% ipython --no-banner

In [1]: import numpy as np

In [2]: from numpy import linalg as LA

In [3]: np.set_printoptions(precision=2, suppress=True, linewidth=140, sign=" ")

In [4]: def rnd(a):
   ...:     return np.round(a, 2) + 0
   ...: 

In [5]: F = np.load("m.npy")

In [6]: print(F)
[[ 129  111   91]
 [ 111  126  105]
 [  91  105   94]]

In [7]: vec = np.array([2, 2, 0])

In [8]: y = F @ vec

In [9]: print(y)
[ 480  474  392]

In [10]: print(rnd(LA.solve(F, y)))
[ 2.  2.  0.]

In [11]: Uu, s, Vh = LA.svd(F)

In [12]: print(np.argmax(s[:-1] / (s[1:] + 1e-6)) + 1)
1

In [13]: other = Uu[:, :1] @ np.diag(s[:1]) @ Vh[:1]

In [14]: print(LA.matrix_rank(F, rtol=0.05))
2

In [15]: print(rnd(LA.norm(F - other) / LA.norm(F)))
0.07

In [16]: print(rnd(np.abs(F - other).max()))
14.59

In [17]: print(LA.matrix_rank(other))
1

In [18]: data = np.loadtxt("layer4.csv", delimiter=",")

In [19]: print(data)
[[  0.84   1.1    1.16]
 [  2.47  -5.8   -8.3 ]
 [  6.56   2.94 -12.49]
 [  2.27   4.93   1.51]
 [ -3.96   6.76  -2.42]
 [  4.89  -4.27  18.9 ]
 [ -1.45   2.82  -3.34]
 [ -7.14   1.28   0.16]
 [  2.91  -4.2    7.39]
 [  0.71   3.39  -7.77]
 [  7.14  -6.33   7.45]
 [-11.24   4.4    2.47]
 [-14.46   4.52   3.06]
 [ -4.29  -6.5   10.31]
 [  7.27   1.95   3.46]
 [ -9.54  -0.19   7.09]
 [  0.41  -6.    -2.77]
 [ -2.48  -2.    10.27]
 [-12.13  -1.13   7.57]
 [  9.18  -4.96  -2.17]
 [ -1.61  -3.89   6.26]
 [  0.04   2.87  11.16]
 [ -6.27  -5.81  13.36]
 [ 10.17   0.45  20.12]]

In [20]: other = np.c_[data[:, :2] @ np.array([[2, 0], [3, 0]]), np.array([-3, 0, 0, -2, 0, 0, 3, 1, 0, 2, 0, 1, 2, 2, 1, -3, -3, -1, -1, 2, 1, -3, 2, -3])]

In [21]: print(rnd(other))
[[  4.98   0.    -3.  ]
 [-12.46   0.     0.  ]
 [ 21.94   0.     0.  ]
 [ 19.33   0.    -2.  ]
 [ 12.36   0.     0.  ]
 [ -3.03   0.     0.  ]
 [  5.56   0.     3.  ]
 [-10.44   0.     1.  ]
 [ -6.78   0.     0.  ]
 [ 11.59   0.     2.  ]
 [ -4.71   0.     0.  ]
 [ -9.28   0.     1.  ]
 [-15.36   0.     2.  ]
 [-28.08   0.     2.  ]
 [ 20.39   0.     1.  ]
 [-19.65   0.    -3.  ]
 [-17.18   0.    -3.  ]
 [-10.96   0.    -1.  ]
 [-27.65   0.    -1.  ]
 [  3.48   0.     2.  ]
 [-14.89   0.     1.  ]
 [  8.69   0.    -3.  ]
 [-29.97   0.     2.  ]
 [ 21.69   0.    -3.  ]]

In [22]: print(rnd(LA.lstsq(data, other[:, 0])[0]))
[ 2.  3.  0.]

In [23]: print(rnd(LA.norm(LA.qr(data)[0].T @ other, axis=0) ** 2 / ((other ** 2).sum(axis=0) + 1e-12)))
[ 1.    0.    0.11]

In [24]: P = data @ LA.solve(data.T @ data, data.T)

In [25]: print(rnd(np.diag(P)))
[ 0.01  0.17  0.13  0.09  0.11  0.22  0.02  0.05  0.06  0.05  0.13  0.14  0.22  0.16  0.1   0.1   0.12  0.06  0.17  0.12  0.05  0.13  0.18
  0.42]

In [26]: print(rnd(P @ data[:, 2]))
[  1.16  -8.3  -12.49   1.51  -2.42  18.9   -3.34   0.16   7.39  -7.77   7.45   2.47   3.06  10.31   3.46   7.09  -2.77  10.27   7.57
  -2.17   6.26  11.16  13.36  20.12]

In [27]: print(np.trace(P))
3.0

In [28]: print(np.allclose(P @ P, P))
True

In [29]: Xc = data - data.mean(axis=0)

In [30]: Uu, s, Vh = LA.svd(Xc, full_matrices=False)

In [31]: print(rnd(s))
[ 39.65  33.31  18.06]

In [32]: print(np.abs(Vh[0]).argmax())
2

In [33]: print((np.sign(Uu[:, 0]) == np.sign(Uu[0, 0])).astype(int))
[ 1  1  1  1  1  0  1  1  0  1  0  1  1  0  1  0  1  0  0  1  0  0  0  0]

In [34]: print(rnd(Xc.mean(axis=0)))
[ 0.  0.  0.]

In [35]: print(np.abs(Uu[:, 0]).argmax())
2

In [36]: print(rnd(s ** 2 / (s ** 2).sum()))
[ 0.52  0.37  0.11]

In [37]: print(rnd(np.abs(Vh[-1])))
[ 0.22  0.96  0.2 ]

In [38]: rng = np.random.default_rng(4733)

In [39]: other = data + rng.integers(-2, 3, (24, 2)) @ rng.integers(-2, 3, (2, 3))

In [40]: print(rnd(other))
[[ -0.16   4.1    1.16]
 [  0.47  -4.8   -8.3 ]
 [  4.56   2.94 -12.49]
 [  3.27   5.93   1.51]
 [ -5.96   9.76  -2.42]
 [  4.89  -3.27  18.9 ]
 [ -2.45   1.82  -3.34]
 [ -8.14   0.28   0.16]
 [  3.91  -5.2    7.39]
 [ -0.29   4.39  -7.77]
 [  5.14  -4.33   7.45]
 [ -9.24   4.4    2.47]
 [-16.46   4.52   3.06]
 [ -4.29  -8.5   10.31]
 [  6.27   0.95   3.46]
 [-11.54   0.81   7.09]
 [  0.41  -8.    -2.77]
 [ -4.48  -1.    10.27]
 [-12.13  -1.13   7.57]
 [  7.18  -1.96  -2.17]
 [ -1.61  -4.89   6.26]
 [  0.04   1.87  11.16]
 [ -7.27  -2.81  13.36]
 [  8.17   2.45  20.12]]

In [41]: print(LA.matrix_rank(other - data, tol=1e-8))
2

In [42]: A = np.array([[1.05, 2.0, 0.0, 1.0],
    ...:     [0.0, 1.05, 0.0, 2.0],
    ...:     [0.0, 2.0, 0.05, 0.0],
    ...:     [1.0, 2.0, 0.0, 1.05]])

In [43]: vec = np.array([0, 4, 7, 5])

In [44]: print((A * vec).sum(axis=1))
[ 13.    14.2    8.35  13.25]

In [45]: print(A @ np.ones(4))
[ 4.05  3.05  2.05  4.05]

In [46]: print(A @ np.eye(4)[1])
[ 2.    1.05  2.    2.  ]

In [47]: print(rnd(A * vec))
[[  0.     8.     0.     5.  ]
 [  0.     4.2    0.    10.  ]
 [  0.     8.     0.35   0.  ]
 [  0.     8.     0.     5.25]]

In [48]: print(LA.norm(A @ vec) <= LA.norm(A, 2) * LA.norm(vec) + 1e-9)
True

In [49]: print(A @ vec)
[ 13.    14.2    8.35  13.25]

In [50]: print(np.sign((A @ vec).round(6)))
[ 1.  1.  1.  1.]

In [51]: print(np.einsum("ij,j->i", A, vec))
[ 13.    14.2    8.35  13.25]

In [52]: print(A @ (2 * vec))
[ 26.   28.4  16.7  26.5]

In [53]: other = np.array([[9, 7, 7], [8, -6, -1], [-8, -7, 6], [5, 9, 3]])

In [54]: print(np.einsum("ij->j", A))
[ 2.05  7.05  0.05  4.05]

In [55]: print(np.vstack([A, other.T]).shape)
(7, 4)

In [56]: print(rnd(np.einsum("ik,kj->ji", A, other)))
[[ 30.45  18.4   15.6   30.25]
 [  4.35  11.7  -12.35   4.45]
 [  8.35   4.95  -1.7    8.15]]

In [57]: print(rnd(np.einsum("ik,kj->ij", A, other)))
[[ 30.45   4.35   8.35]
 [ 18.4   11.7    4.95]
 [ 15.6  -12.35  -1.7 ]
 [ 30.25   4.45   8.15]]

In [58]: print(LA.matrix_rank(np.vstack([A, other.T])))
4

In [59]: print(rnd(A @ other))
[[ 30.45   4.35   8.35]
 [ 18.4   11.7    4.95]
 [ 15.6  -12.35  -1.7 ]
 [ 30.25   4.45   8.15]]

In [60]: P = np.triu(np.array([[2, -1, 0, 2], [0, -2, 0, 0], [0, 0, 2, 1], [-1, -1, 1, 1]]), 1) + np.eye(4)

In [61]: other = P @ A @ LA.inv(P)

In [62]: print(rnd(np.poly(other)))
[ 1.   -3.2  -1.54  0.18  0.  ]

In [63]: print(rnd(np.trace(other)), np.trace(A))
3.2 3.2

In [64]: print(rnd(P @ A - A @ P))
[[ 2.  4.  0. -2.]
 [ 0.  0.  0.  0.]
 [ 1.  2.  0.  1.]
 [ 0.  1.  0. -2.]]

In [65]: print(rnd(LA.det(other)))
0.0

In [66]: print((A - A.T) / 2)
[[ 0.  1.  0.  0.]
 [-1.  0. -1.  0.]
 [ 0.  1.  0.  0.]
 [ 0.  0.  0.  0.]]

In [67]: print(rnd(LA.det(A)))
0.0

In [68]: print(np.allclose(A @ A.T, A.T @ A))
False

In [69]: print(rnd(np.abs(LA.eigvals(A)).max()))
3.61

In [70]: print(rnd(LA.matrix_power(A, 2)))
[[ 2.1  6.2  0.   6.1]
 [ 2.   5.1  0.   4.2]
 [ 0.   2.2  0.   4. ]
 [ 2.1  6.2  0.   6.1]]

In [71]: print((A + A.T) / 2)
[[ 1.05  1.    0.    1.  ]
 [ 1.    1.05  1.    2.  ]
 [ 0.    1.    0.05  0.  ]
 [ 1.    2.    0.    1.05]]

In [72]: print(LA.matrix_rank(A, rtol=0.1))
3

In [73]: print(LA.cond(A) > 100)
True

In [74]: print([round(float(x), 2) for x in LA.svd(A, compute_uv=False)[:3]])
[4.25, 1.59, 0.86]

In [75]: print(rnd(LA.norm(A, 2) / LA.norm(A)))
0.92

In [76]: m1 = np.load("sample6.npy")

In [77]: print(m1)
[[ 0.  1.  3.]
 [ 1.  0.  0.]
 [ 3.  0.  0.]]

In [78]: print(np.all(LA.eigvalsh(m1) > 0))
False

In [79]: print([round(float(LA.det(m1[:i, :i])), 2) + 0 for i in range(1, 4)])
[0.0, -1.0, 0.0]

In [80]: print(rnd(LA.eigvalsh(m1).min()))
-3.16

In [81]: J = np.load("out12.npy")

In [82]: print(J)
[[-0.6  0.3]
 [ 0.4  1.8]
 [-2.1  6.3]
 [-0.8 -3.9]]

In [83]: vec = np.array([2, 3])

In [84]: y = J @ vec

In [85]: beta, lr = np.zeros(2), 1 / LA.norm(J, 2) ** 2

In [86]: for i in range(30):
    ...:     beta -= lr * J.T @ (J @ beta - y)
    ...:     if i % 5 == 0: print(i, round(LA.norm(J @ beta - y), 2))
    ...: 
0 4.59
5 3.28
10 2.35
15 1.68
20 1.2
25 0.86

In [87]: print(rnd(LA.cond(J)))
3.93

In [88]: print(rnd(LA.norm(J, axis=1)))
[ 0.67  1.84  6.64  3.98]

In [89]: print(LA.norm(J, axis=1).argmax())
2

In [90]: print(J[1] @ J[3])
-7.34

In [91]: print(rnd(LA.norm(J, axis=0)))
[ 2.36  7.63]

In [92]: print(rnd(LA.norm(J, 2)))
7.74

In [93]: print(rnd(LA.norm(J[1], 1)), rnd(LA.norm(J[1], np.inf)))
2.2 1.8

In [94]: print(rnd(LA.norm(J) ** 2 / LA.norm(J, 2) ** 2))
1.06

In [95]: Q, r_ = LA.qr(J)

In [96]: print(rnd(Q @ r_))
[[-0.6  0.3]
 [ 0.4  1.8]
 [-2.1  6.3]
 [-0.8 -3.9]]

In [97]: print(rnd(np.trace(Q @ Q.T)))
2.0

In [98]: print(rnd(np.abs(np.diag(r_))))
[ 2.36  6.46]

In [99]: print(rnd(r_))
[[ 2.36 -4.05]
 [ 0.   -6.46]]

In [100]: print(np.allclose(r_.T @ r_, J.T @ J))
True

In [101]: print([int(LA.matrix_rank(LA.matrix_power(r_, p))) for p in range(1, 3)])
[2, 2]

In [102]: print(rnd(np.sort(LA.eigvals(r_))))
[-6.46  2.36]

In [103]: print(rnd(r_ @ r_))
[[  5.57  16.64]
 [  0.    41.79]]

In [104]: W0 = np.load("mat.npy")

In [105]: print(W0)
[[-0.5 -1.  -0.1]
 [-0.6  0.8  1.5]
 [ 0.6 -0.7 -1.3]
 [-0.4 -2.  -0.8]
 [ 0.6 -0.8 -0.3]
 [-0.6 -0.3 -0.2]
 [-1.7 -0.6 -0.6]
 [ 0.1  1.3 -0.7]
 [-2.1  2.1 -0.7]
 [ 0.   1.1 -0.5]
 [10.   2.   9. ]
 [ 0.3 -0.3 -1.5]
 [-0.1 -0.2  0.8]
 [ 1.5 -0.5 -1.1]
 [ 1.4  0.  -0.2]
 [-2.5  0.8 -0.3]
 [-0.6 -0.6 -0.5]
 [-0.4 -1.2  1.3]]

In [106]: Xc = (W0 - W0.mean(axis=0)) / W0.std(axis=0)

In [107]: print(np.argwhere(np.abs(Xc) > 2))
[[ 10   0]
 [ 10   2]]

In [108]: beta = LA.lstsq(np.delete(Xc, 2, axis=1), Xc[:, 2])[0]

In [109]: print(rnd(beta))
[ 0.78  0.19]

In [110]: print(rnd(1 - np.var(Xc[:, 2] - np.delete(Xc, 2, axis=1) @ beta)))
0.74

In [111]: mat = np.load("case18.npy")

In [112]: print(mat)
[[  0  -6  -4]
 [ -2   3 -12]
 [ -3   7  -7]
 [  0  12  -8]
 [ -9  21 -10]
 [ -1  29  -5]
 [-10  30   4]
 [ -4  38   1]
 [  5  40   6]
 [ 10  44   1]
 [  9  37  -3]
 [ 18  34  -9]
 [ 21  39  -4]
 [ 20  40   0]
 [ 19  38   9]
 [ 27  38   4]
 [ 18  31  -4]
 [ 23  32  -7]
 [ 27  33   1]
 [ 33  25  -8]
 [ 39  17  -5]
 [ 39  17  -4]
 [ 42  16 -12]
 [ 33  20 -10]
 [ 42  23 -16]
 [ 44  28 -10]
 [ 42  34  -9]]

In [113]: Xc = (mat - mat.mean(axis=0)) / mat.std(axis=0)

In [114]: print(rnd(Xc.std(axis=0)))
[ 1.  1.  1.]

In [115]: beta = LA.lstsq(np.delete(Xc, 1, axis=1), Xc[:, 1])[0]

In [116]: print(np.abs(beta).argmax())
1

In [117]: K = np.load("a.npy")

In [118]: print(K)
[[ 0  2  0]
 [ 0  0  1]
 [ 0  0  0]]

In [119]: print(rnd(LA.eigvals(K).sum().real))
0.0

In [120]: print(np.kron(np.eye(2, dtype=int), K))
[[ 0  2  0  0  0  0]
 [ 0  0  1  0  0  0]
 [ 0  0  0  0  0  0]
 [ 0  0  0  0  2  0]
 [ 0  0  0  0  0  1]
 [ 0  0  0  0  0  0]]

In [121]: print(rnd(LA.det(K[::-1])))
0.0

In [122]: print(K[:, 0] @ K[:, 1])
0

In [123]: print(rnd(LA.svd(K, compute_uv=False)))
[ 2.  1.  0.]

In [124]: print(np.trace(K))
0

In [125]: print(LA.matrix_power(K, 2))
[[ 0  0  2]
 [ 0  0  0]
 [ 0  0  0]]

In [126]: print(rnd(LA.det(K)))
0.0

In [127]: print(rnd(np.abs(LA.eigvals(K)).max()))
0.0

In [128]: print((K + K.T) / 2)
[[ 0.   1.   0. ]
 [ 1.   0.   0.5]
 [ 0.   0.5  0. ]]

In [129]: print(K @ K)
[[ 0  0  2]
 [ 0  0  0]
 [ 0  0  0]]
